>>> import numpy as np
>>> np.set_printoptions(precision=2, suppress=True, linewidth=160)
>>> f = np.array([2, -3, 2])
>>> J = np.array([np.roll(f, i) for i in range(3)])
>>> J
array([[ 2, -3,  2],
       [ 2,  2, -3],
       [-3,  2,  2]])
>>> A2 = J / np.linalg.norm(J, axis=1, keepdims=True)
>>> gram = A2 @ A2.T
>>> (np.abs(gram) > 0.9).astype(int)
array([[1, 0, 0],
       [0, 1, 0],
       [0, 0, 1]])
>>> np.argwhere(np.triu(np.abs(gram) > 0.95, 1))
array([], shape=(0, 2), dtype=int64)
>>> (gram - 2 * np.eye(3)).round(6).argmax(axis=1)
array([1, 0, 0])
>>> gram[1]
array([-0.47,  1.  , -0.47])
>>> np.round(np.degrees(np.arccos(np.clip(gram[1, 2], -1, 1))), 2)
np.float64(118.07)
>>> m1 = np.array([[11, -9, 0, 1, -7, -6],
...     [-9, 13, 1, -5, 3, -2],
...     [0, 1, 6, 6, -6, 0],
...     [1, -5, 6, 11, -5, 6],
...     [-7, 3, -6, -5, 11, 6],
...     [-6, -2, 0, 6, 6, 12]])
>>> m1
array([[11, -9,  0,  1, -7, -6],
       [-9, 13,  1, -5,  3, -2],
       [ 0,  1,  6,  6, -6,  0],
       [ 1, -5,  6, 11, -5,  6],
       [-7,  3, -6, -5, 11,  6],
       [-6, -2,  0,  6,  6, 12]])
>>> vals, evecs = np.linalg.eigh(m1)
>>> vec = np.array([2, 3, 0, 5, 1, 3])
>>> vec @ m1 @ vec
np.int64(365)
>>> np.round(evecs * np.maximum(vals, 0) @ evecs.T, 2) + 0
array([[11., -9.,  0.,  1., -7., -6.],
       [-9., 13.,  1., -5.,  3., -2.],
       [ 0.,  1.,  6.,  6., -6.,  0.],
       [ 1., -5.,  6., 11., -5.,  6.],
       [-7.,  3., -6., -5., 11.,  6.],
       [-6., -2.,  0.,  6.,  6., 12.]])
>>> round(vec @ m1 @ vec / (vec @ vec), 2), round(vals[0], 2), np.round(vals[-1], 2)
(np.float64(7.6), np.float64(-0.0), np.float64(28.61))
>>> np.round(evecs * np.abs(vals) @ evecs.T, 2) + 0
array([[11., -9.,  0.,  1., -7., -6.],
       [-9., 13.,  1., -5.,  3., -2.],
       [ 0.,  1.,  6.,  6., -6.,  0.],
       [ 1., -5.,  6., 11., -5.,  6.],
       [-7.,  3., -6., -5., 11.,  6.],
       [-6., -2.,  0.,  6.,  6., 12.]])
>>> np.abs(m1).sum(axis=1).max(), round(np.abs(vals).max(), 2)
(np.int64(38), np.float64(28.61))
>>> np.round(np.linalg.eigvalsh(m1[1:, 1:]), 2) + 0
array([ 0.  ,  0.  , 11.36, 18.47, 23.17])
>>> W0 = np.load("arr.npy")
>>> W0
array([[ 10, -11,   0],
       [-11,  22,   9],
       [  0,   9,  14]])
>>> vec = np.ones(3)
>>> for _ in range(3):
...     vec = W0 @ vec
...     vec /= np.linalg.norm(vec)
...     print(round(vec @ W0 @ vec, 2))
... 
26.81
30.98
31.83
>>> vec
array([-0.35,  0.8 ,  0.48])
>>> np.round(np.linalg.eigvalsh(W0)[-1], 2)
np.float64(32.0)
>>> X = np.load("layer18.npy")
>>> X
array([[  8.18,  -0.09,   3.46],
       [ -0.02,  -2.51,   4.88],
       [ -0.29,  -5.9 ,  -9.7 ],
       [-13.18,   2.69,   2.64],
       [ 12.92, -11.49,  -7.18],
       [ -1.29, -10.5 ,   1.77],
       [ -6.72,  -5.7 ,  -0.57],
       [  3.47,   4.24,  17.01],
       [ -5.65, -10.6 ,   5.4 ],
       [ -2.7 ,  -0.35,   2.52],
       [-16.97,   3.79,  13.65],
       [  3.53,  -1.23,  11.73],
       [  8.4 ,   4.12,  -3.49],
       [-18.57, -13.15,  -5.69],
       [ -1.23,  -5.02,  -9.6 ],
       [  3.51,   0.8 , -10.38],
       [-13.41, -20.02,  12.94],
       [  1.65,   7.5 ,   0.39],
       [-17.18,   2.12,  -7.73],
       [ -3.18,  -0.58,   9.42],
       [ 12.12,  10.31, -11.39],
       [  7.75, -11.66,   0.53]])
>>> P = X @ np.linalg.solve(X.T @ X, X.T)
>>> np.allclose(P @ P, P)
True
>>> np.trace(P)
np.float64(3.0)
>>> gram = np.cov(X, rowvar=False)
>>> np.argwhere(np.triu(np.abs(np.corrcoef(X.T)) > 0.8, 1))
array([], shape=(0, 2), dtype=int64)
>>> np.round(m1 @ np.linalg.pinv(m1) @ m1, 2) + 0
array([[11., -9.,  0.,  1., -7., -6.],
       [-9., 13.,  1., -5.,  3., -2.],
       [ 0.,  1.,  6.,  6., -6.,  0.],
       [ 1., -5.,  6., 11., -5.,  6.],
       [-7.,  3., -6., -5., 11.,  6.],
       [-6., -2.,  0.,  6.,  6., 12.]])
>>> round(np.trace(np.linalg.pinv(m1) @ m1), 2)
np.float64(3.0)
>>> Xs = X - X.mean(axis=0)
>>> evecs = np.linalg.svd(Xs)[2][:1]
>>> A2 = Xs - Xs @ evecs.T @ evecs
>>> np.diag(evecs.T @ evecs)
array([0.68, 0.09, 0.23])
>>> np.linalg.norm(A2, axis=1).round(6).argmax()
np.int64(7)
>>> A2.std(axis=0)
array([4.11, 6.74, 6.75])
>>> np.cov(Xs @ evecs.T, rowvar=False)
array(105.13)
>>> round(float(np.linalg.norm(A2) / np.linalg.norm(Xs)), 2)
0.72
>>> d = np.linalg.norm(X[:, None] - X[None], axis=-1)
>>> d.shape
(22, 22)
>>> (d + 1e9 * np.eye(22)).round(6).argmin(axis=1)
array([12,  9, 14,  9, 21,  8,  9, 11,  5,  1,  3, 19,  0,  6,  2, 14,  8, 12,  3,  1, 12,  5])
>>> np.unravel_index(d.round(6).argmax(), d.shape)
(np.int64(16), np.int64(20))
>>> np.linalg.matrix_rank(d ** 2)
np.int64(5)
>>> d.mean(axis=1).argmax()
np.int64(16)
>>> d[:5, :5]
array([[ 0.  ,  8.67, 16.69, 21.56, 16.3 ],
       [ 8.67,  0.  , 14.97, 14.33, 19.84],
       [16.69, 14.97,  0.  , 19.8 , 14.56],
       [21.56, 14.33, 19.8 ,  0.  , 31.28],
       [16.3 , 19.84, 14.56, 31.28,  0.  ]])
>>> arr = np.load("case5.npy")
>>> arr
array([[-1.,  0., -2., -2.,  0., -2.],
       [ 0., -1.,  0.,  0., -2.,  0.],
       [-2.,  0., -1., -2.,  0., -2.],
       [-2.,  0., -2., -1.,  0., -2.],
       [ 0., -2.,  0.,  0., -1.,  0.],
       [-2.,  0., -2., -2.,  0., -1.]])
>>> np.sort(np.linalg.eigvals(arr).real)
array([-7., -3.,  1.,  1.,  1.,  1.])
>>> np.flatnonzero(np.linalg.matrix_power((arr != 0) + (arr.T != 0) + np.eye(6), 6)[4])
array([1, 4])
>>> np.allclose(arr, arr.T)
True
>>> round(np.linalg.det(arr), 2)
np.float64(21.0)
>>> np.sort(np.abs(np.linalg.eigvals(arr)))
array([1., 1., 1., 1., 3., 7.])
>>> np.linalg.matrix_power(arr, 3)
array([[-85.,   0., -86., -86.,   0., -86.],
       [  0., -13.,   0.,   0., -14.,   0.],
       [-86.,   0., -85., -86.,   0., -86.],
       [-86.,   0., -86., -85.,   0., -86.],
       [  0., -14.,   0.,   0., -13.,   0.],
       [-86.,   0., -86., -86.,   0., -85.]])
>>> feats = np.load("test16.npy")
>>> feats
array([[ 1,  2,  0,  1, -3,  1],
       [ 2,  4,  0,  2, -6,  2],
       [ 0,  0,  0,  0,  0,  0],
       [ 1,  2,  0,  1, -3,  1],
       [-3, -6,  0, -3,  9, -3],
       [ 1,  2,  0,  1, -3,  1]])
>>> ang = np.radians(36)
>>> r_ = np.eye(6)
>>> r_[1, 1] = r_[5, 5] = np.cos(ang)
>>> r_[1, 5], r_[5, 1] = -np.sin(ang), np.sin(ang)
>>> r_
array([[ 1.  ,  0.  ,  0.  ,  0.  ,  0.  ,  0.  ],
       [ 0.  ,  0.81,  0.  ,  0.  ,  0.  , -0.59],
       [ 0.  ,  0.  ,  1.  ,  0.  ,  0.  ,  0.  ],
       [ 0.  ,  0.  ,  0.  ,  1.  ,  0.  ,  0.  ],
       [ 0.  ,  0.  ,  0.  ,  0.  ,  1.  ,  0.  ],
       [ 0.  ,  0.59,  0.  ,  0.  ,  0.  ,  0.81]])
>>> A2 = feats @ r_.T
>>> np.round(np.linalg.det(r_), 2), round(np.trace(r_), 2)
(np.float64(1.0), np.float64(5.62))
>>> np.round(np.linalg.svd(feats, compute_uv=False), 2) + 0, np.round(np.linalg.svd(A2, compute_uv=False), 2) + 0
(array([16.,  0.,  0.,  0.,  0.,  0.]), array([16.,  0.,  0.,  0.,  0.,  0.]))
>>> np.round(r_ @ r_.T, 2) + 0
array([[1., 0., 0., 0., 0., 0.],
       [0., 1., 0., 0., 0., 0.],
       [0., 0., 1., 0., 0., 0.],
       [0., 0., 0., 1., 0., 0.],
       [0., 0., 0., 0., 1., 0.],
       [0., 0., 0., 0., 0., 1.]])
>>> M = np.loadtxt("block10.csv", delimiter=",")
>>> M
array([[ 0.3,  2. , -2. ],
       [-2. ,  3.3, -2. ],
       [ 0. ,  2. , -1.7]])
>>> A2 = np.array([[-1, 2], [2, 0]])
>>> cent = np.kron(A2, M)
>>> np.round(np.linalg.norm(cent, 2), 2), round(float(np.linalg.norm(A2, 2) * np.linalg.norm(M, 2)), 2)
(np.float64(14.3), 14.3)
>>> np.linalg.matrix_power(M, 2)
array([[-3.91,  3.2 , -1.2 ],
       [-7.2 ,  2.89,  0.8 ],
       [-4.  ,  3.2 , -1.11]])
>>> round(float(np.abs(np.linalg.eigvals(M)).max()), 2)
1.55
>>> M @ M
array([[-3.91,  3.2 , -1.2 ],
       [-7.2 ,  2.89,  0.8 ],
       [-4.  ,  3.2 , -1.11]])
>>> np.sort(np.abs(np.linalg.eigvals(M)))
array([0.3 , 1.55, 1.55])
>>> (M - M.T) / 2
array([[ 0.,  2., -1.],
       [-2.,  0., -2.],
       [ 1.,  2.,  0.]])
>>> np.allclose(M, M.T)
False
>>> data = np.loadtxt("mat.csv", delimiter=",")
>>> data
array([[ 3.,  0., -2., -8., -3.,  0.],
       [ 0.,  3.,  0., -2., -8., -3.],
       [-3.,  0.,  3.,  0., -2., -8.],
       [-8., -3.,  0.,  3.,  0., -2.],
       [-2., -8., -3.,  0.,  3.,  0.],
       [ 0., -2., -8., -3.,  0.,  3.]])
>>> w1 = np.array([[9, -6, -8, -9],
...     [-7, -2, 0, 3],
...     [5, -8, 3, -9],
...     [0, 5, 4, -1],
...     [3, 5, -4, -7],
...     [1, -2, 5, 9]])
>>> c = np.array([1, 3, 3, 2])
>>> H = np.maximum(data @ w1 + c, 0)
>>> H
array([[ 9.,  0.,  0., 22.],
       [ 0.,  0., 12., 42.],
       [ 0.,  3.,  4.,  0.],
       [ 0., 76., 69., 44.],
       [33., 70.,  0.,  2.],
       [ 0., 50.,  0., 98.]])
>>> cent = np.array([[0, -2, -2], [-1, 1, -1], [-2, 2, 0], [0, -2, 1]])
>>> w1 @ cent
array([[ 22, -22, -21],
       [  2,   6,  19],
       [  2,   6, -11],
       [-13,  15,  -6],
       [  3,   5, -18],
       [ -8, -12,   9]])
>>> (H @ cent).round(6).argmax(axis=1)
array([2, 2, 1, 1, 1, 2])
>>> H @ cent
array([[   0.,  -62.,    4.],
       [ -24.,  -60.,   42.],
       [ -11.,   11.,   -3.],
       [-214.,  126.,  -32.],
       [ -70.,    0., -134.],
       [ -50., -146.,   48.]])
